$ python3 -q
>>> import numpy as np
>>> np.set_printoptions(suppress=True, linewidth=140)
>>> def rd(a):
...     return np.round(a, 1) + 0
... 
>>> m1 = np.loadtxt("x.csv", delimiter=",")
>>> m1
array([[-3.,  0.,  0.,  0.],
       [-5.,  1.,  1.,  2.],
       [ 5., -4., -4., -2.],
       [ 5., -4., -1., -5.]])
>>> x0 = np.array([-2, -3, 1, 1])
>>> target = m1 @ x0
>>> target
array([ 6., 10., -4., -4.])
>>> rd(np.linalg.solve(m1, target))
array([-2., -3.,  1.,  1.])
>>> rd(np.linalg.solve(m1, -3 * target))
array([ 6.,  9., -3., -3.])
>>> rd(np.linalg.solve(m1.T, m1[1]))
array([0., 1., 0., 0.])
>>> Y = m1[0, 0] * m1[1:] - np.outer(m1[1:, 0], m1[0])
>>> Y
array([[ 0., -3., -3., -6.],
       [ 0., 12., 12.,  6.],
       [ 0., 12.,  3., 15.]])
>>> rd(m1[:, 0] / m1[0, 0])
array([ 1. ,  1.7, -1.7, -1.7])
>>> np.flatnonzero(~Y.round(6).any(axis=1))
array([], dtype=int64)
>>> np.linalg.matrix_rank(Y), np.linalg.matrix_rank(m1)
(np.int64(3), np.int64(4))
>>> rd(np.linalg.norm(m1, 1)), rd(np.linalg.norm(m1, np.inf))
(np.float64(18.0), np.float64(15.0))
>>> print(m1[1] @ m1[0])
15.0
>>> rd(np.linalg.norm(m1) ** 2 / np.linalg.norm(m1, 2) ** 2)
np.float64(1.1)
>>> rd(np.linalg.norm(m1[1] - m1[0]))
np.float64(3.2)
>>> print(rd(np.linalg.norm(m1, "nuc")))
18.7
>>> rd(np.linalg.norm(m1[1], 1)), rd(np.linalg.norm(m1[1], np.inf))
(np.float64(9.0), np.float64(5.0))
>>> rd(np.linalg.norm(m1, axis=1))
array([3. , 5.6, 7.8, 8.2])
>>> K = np.loadtxt("data.csv", delimiter=",")
>>> K
array([[  2.,  -3.,  -1.,   3.,  -3.,  -3.,   2.,   1.,   1.,   0.],
       [ -2.,  -3.,  -3.,   3.,   1.,   2.,   0.,  -1.,  -2.,   2.],
       [  1.,   0.,  -2.,   3.,  -1.,  -3.,  -1.,   3.,   1.,   2.],
       [ -1.,   3.,  -3.,   2.,  -2.,   1.,  -3.,   1.,   1.,  -3.],
       [ -1.,   2.,   0.,   3.,   2.,  -2.,   1.,  -2.,   1.,   0.],
       [ -3.,   0.,   1.,   3.,  -1.,  -3.,  -3.,  -2.,   3.,  -2.],
       [  3.,  -1.,   0.,   0.,  -3.,   1.,  -3.,  -1.,   2.,  -1.],
       [ -3.,   1.,   0.,  -3.,  -1.,   2.,   0.,   3.,  -3.,   0.],
       [  0.,  -2.,  -1.,  -1.,   3.,   2.,  -1.,  -2.,   1.,  -3.],
       [ -3.,   3.,  -1.,  -2.,   2.,   1.,   3.,   3.,  -1.,   0.],
       [  0.,   3.,   1.,   0.,  -2.,   1.,  -3.,  -1.,   1.,   2.],
       [  0.,  -2.,   1.,   2.,   2.,   2.,   3.,   1.,   2.,  -3.],
       [ -1.,   2.,   2.,  -2.,   3.,   0.,   2.,  -3.,  -3.,   3.],
       [  2.,  -3.,   1.,  -3.,  -1.,  -2.,  -1.,   3.,   1.,   3.],
       [ -6., -15., -13.,  15.,   1.,   5.,   2.,  -3.,  -7.,   8.]])
>>> P = K @ np.linalg.solve(K.T @ K, K.T)
>>> rd(P @ K[:, 8])
array([ 1., -2.,  1.,  1.,  1.,  3.,  2., -3.,  1., -1.,  1.,  2., -3.,  1., -7.])
>>> np.linalg.matrix_rank(np.eye(15) - P)
np.int64(5)
>>> print(np.allclose(P @ P, P))
True
>>> rd(np.linalg.norm(K, 2))
np.float64(29.4)
>>> rd(np.linalg.norm(K, "nuc"))
np.float64(91.4)
>>> rd(np.linalg.norm(K, axis=1))
array([ 6.9,  6.7,  6.2,  6.9,  5.3,  7.4,  5.9,  6.5,  5.8,  6.9,  5.5,  6.3,  7.3,  6.9, 28.4])
>>> rd(np.linalg.norm(K) ** 2 / np.linalg.norm(K, 2) ** 2)
np.float64(1.6)
>>> rd(np.linalg.norm(K[12] - K[11]))
np.float64(10.8)
>>> rd(np.linalg.norm(K, axis=0))
array([ 9.4, 17.2, 14.2, 17.5,  7.9,  8.9,  8.4,  8.5,  9.8, 11.2])
>>> Q, r_ = np.linalg.qr(m1)
>>> print(rd(r_))
[[ 9.2 -4.9 -3.3 -4.9]
 [ 0.   3.   1.7  2. ]
 [ 0.   0.   2.1 -2. ]
 [ 0.   0.   0.  -0.9]]
>>> Q.shape, r_.shape
((4, 4), (4, 4))
>>> rd(abs(r_[0, 0])), rd(np.linalg.norm(m1[:, 0]))
(np.float64(9.2), np.float64(9.2))
>>> np.trace(Q @ Q.T)
np.float64(4.0)
>>> rd(np.abs(np.diag(r_)))
array([9.2, 3. , 2.1, 0.9])
>>> Y = np.c_[K[:, :5] @ np.array([[1, 1, 0, -1, -2],
...     [2, -2, 2, 1, 0],
...     [2, 1, 1, -1, -2],
...     [1, -2, -1, 0, 1],
...     [-1, -2, 1, -2, -2]]), np.array([3, 1, 0, 2, 3, 2, 0, 1, 3, 2, 1, 1, 3, 0, 0])]
>>> Y
array([[  0.,   7., -13.,   2.,   7.,   3.],
       [-12.,  -7., -11.,   0.,  11.,   1.],
       [  1.,  -5.,  -6.,   3.,   7.,   0.],
       [  3., -10.,  -1.,  11.,  14.,   2.],
       [  4., -15.,   3.,  -1.,   1.,   3.],
       [  3.,  -6.,  -3.,   4.,   9.,   2.],
       [  4.,  11.,  -5.,   2.,   0.,   0.],
       [ -3.,   3.,   4.,   6.,   5.,   1.],
       [-10.,  -1.,  -1.,  -7.,  -5.,   3.],
       [ -3., -10.,   9.,   3.,   2.,   2.],
       [ 10.,  -1.,   5.,   6.,   2.,   1.],
       [ -2.,  -3.,  -3.,  -7.,  -4.,   1.],
       [  2.,  -5.,  11.,  -5., -10.,   3.],
       [ -4.,  17.,  -3.,  -4.,  -7.,   0.],
       [-48., -21., -57.,   2.,  51.,   0.]])
>>> rd(np.linalg.lstsq(K, Y[:, 0])[0])
array([ 1.,  2.,  2.,  1., -1.,  0.,  0.,  0.,  0.,  0.])
>>> np.linalg.matrix_rank(Y)
np.int64(6)
>>> E = np.load("dump.npy")
>>> print(E)
[[  0  -4  -3  -5   5  13  -5  -6   0  -6  12]
 [  4   0   6   1  -8  -4   1  -5  -1   5  -6]
 [  3  -6   0  -4   2  -9  12  -1 -12  -7  -9]
 [  5  -1   4   0   3   1 -17   8  -1  -5   5]
 [ -5   8  -2  -3   0   7 -17   7  -9  -5   9]
 [-13   4   9  -1  -7   0  -1   6   1 -12   5]
 [  5  -1 -12  17  17   1   0   9  -3  -3  12]
 [  6   5   1  -8  -7  -6  -9   0  12  -8   2]
 [  0   1  12   1   9  -1   3 -12   0 -10  -4]
 [  6  -5   7   5   5  12   3   8  10   0   0]
 [-12   6   9  -5  -9  -5 -12  -2   4   0   0]]
>>> # rows and columns are dependent
>>> rank = np.linalg.matrix_rank(E)
>>> rank
np.int64(10)
>>> ns = np.linalg.svd(E)[2][rank:].T
>>> [int(np.linalg.matrix_rank(np.delete(E, i, axis=0))) for i in range(11)]
[10, 10, 10, 10, 10, 10, 10, 10, 10, 10, 10]
>>> rd(E @ ns)
array([[0.],
       [0.],
       [0.],
       [0.],
       [0.],
       [0.],
       [0.],
       [0.],
       [0.],
       [0.],
       [0.]])
>>> np.allclose(E @ ns, 0)
True
>>> np.linalg.matrix_rank(E.T @ E), np.linalg.matrix_rank(E @ E.T)
(np.int64(10), np.int64(10))
>>> Y = np.array([[7, 2, 1],
...     [8, 9, 1],
...     [4, 6, 3],
...     [1, 3, 9],
...     [1, 2, 0],
...     [6, 8, 7],
...     [9, 2, 3],
...     [4, 6, 3],
...     [1, 3, 6],
...     [6, 0, 2],
...     [2, 5, 1]])
>>> np.einsum("ij->j", E)
array([ -1,   7,  31,  -2,  10,   9, -42,  12,   1, -51,  26])
>>> np.einsum("ik,kj->ij", E, Y)
array([[ -47,   59,    0],
       [  27,  -62,  -11],
       [ -51, -191, -164],
       [ -90,   75,  -15],
       [ -86,  123,  -66],
       [ -77,  109,   11],
       [  58,  127,  143],
       [ -78,    5,  -69],
       [ -29,    8,  -12],
       [ 181,  214,  244],
       [-156,  -13,  -77]])
>>> E @ Y
array([[ -47,   59,    0],
       [  27,  -62,  -11],
       [ -51, -191, -164],
       [ -90,   75,  -15],
       [ -86,  123,  -66],
       [ -77,  109,   11],
       [  58,  127,  143],
       [ -78,    5,  -69],
       [ -29,    8,  -12],
       [ 181,  214,  244],
       [-156,  -13,  -77]])
>>> Y.T @ E.T
array([[ -47,   27,  -51,  -90,  -86,  -77,   58,  -78,  -29,  181, -156],
       [  59,  -62, -191,   75,  123,  109,  127,    5,    8,  214,  -13],
       [   0,  -11, -164,  -15,  -66,   11,  143,  -69,  -12,  244,  -77]])
>>> np.vstack([E, Y.T]).shape
(14, 11)
>>> print(np.einsum("ik,kj->ji", E, Y))
[[ -47   27  -51  -90  -86  -77   58  -78  -29  181 -156]
 [  59  -62 -191   75  123  109  127    5    8  214  -13]
 [   0  -11 -164  -15  -66   11  143  -69  -12  244  -77]]
>>> Y @ E
Traceback (most recent call last):
  File "<python-input-62>", line 1, in <module>
    Y @ E
    ~~^~~
ValueError: matmul: Input operand 1 has a mismatch in its core dimension 0, with gufunc signature (n?,k),(k,m?)->(n?,m?) (size 11 is different from 3)
>>> np.linalg.matrix_rank(np.vstack([E, Y.T]))
np.int64(11)
>>> x0 = np.array([-3, 6, -3, -2, 7, 0, -5, 6, 1, 6, 2])
>>> (E * x0).sum(axis=1)
array([   7, -106, -161,  100,  181,  -31,  157,  -11, -124,   -1,   44])
>>> E @ np.eye(11)[10]
array([12., -6., -9.,  5.,  9.,  5., 12.,  2., -4.,  0.,  0.])
>>> (E @ x0).argmax()
np.int64(4)
>>> E @ x0
array([   7, -106, -161,  100,  181,  -31,  157,  -11, -124,   -1,   44])
>>> print(E @ (2 * x0))
[  14 -212 -322  200  362  -62  314  -22 -248   -2   88]
>>> E * x0
array([[  0, -24,   9,  10,  35,   0,  25, -36,   0, -36,  24],
       [-12,   0, -18,  -2, -56,   0,  -5, -30,  -1,  30, -12],
       [ -9, -36,   0,   8,  14,   0, -60,  -6, -12, -42, -18],
       [-15,  -6, -12,   0,  21,   0,  85,  48,  -1, -30,  10],
       [ 15,  48,   6,   6,   0,   0,  85,  42,  -9, -30,  18],
       [ 39,  24, -27,   2, -49,   0,   5,  36,   1, -72,  10],
       [-15,  -6,  36, -34, 119,   0,   0,  54,  -3, -18,  24],
       [-18,  30,  -3,  16, -49,   0,  45,   0,  12, -48,   4],
       [  0,   6, -36,  -2,  63,   0, -15, -72,   0, -60,  -8],
       [-18, -30, -21, -10,  35,   0, -15,  48,  10,   0,   0],
       [ 36,  36, -27,  10, -63,   0,  60, -12,   4,   0,   0]])
>>> E @ np.ones(11)
array([  1.,  -7., -31.,   2., -10.,  -9.,  42., -12.,  -1.,  51., -26.])
>>> W0 = np.load("arr.npy")
>>> W0
array([[ 4,  5,  4,  2,  4,  2,  5, -2,  0],
       [ 3,  4,  3,  1,  3,  1,  4, -3, -1],
       [ 4,  5,  4,  2,  4,  2,  5, -2,  0],
       [ 2,  3,  2,  0,  2,  0,  3, -4, -2],
       [ 4,  5,  4,  2,  4,  2,  5, -2,  0],
       [ 3,  4,  3,  1,  3,  1,  4, -3, -1],
       [ 3,  4,  3,  1,  3,  1,  4, -3, -1],
       [ 2,  3,  2,  0,  2,  0,  3, -4, -2],
       [ 2,  3,  2,  0,  2,  0,  3, -4, -2],
       [ 4,  5,  4,  2,  4,  2,  5, -2,  0],
       [ 3,  4,  3,  1,  3,  1,  4, -3, -1],
       [ 2,  3,  2,  0,  2,  0,  3, -4, -2],
       [ 3,  4,  3,  1,  3,  1,  4, -3, -1],
       [ 2,  3,  2,  0,  2,  0,  3, -4, -2],
       [ 3,  4,  3,  1,  3,  1,  4, -3, -1]])
>>> # columns 0 and 2 are equal
>>> [round(float(x), 1) for x in np.linalg.svd(W0, compute_uv=False)[:3]]
[32.6, 7.2, 0.0]
>>> np.linalg.cond(W0) > 100
np.True_
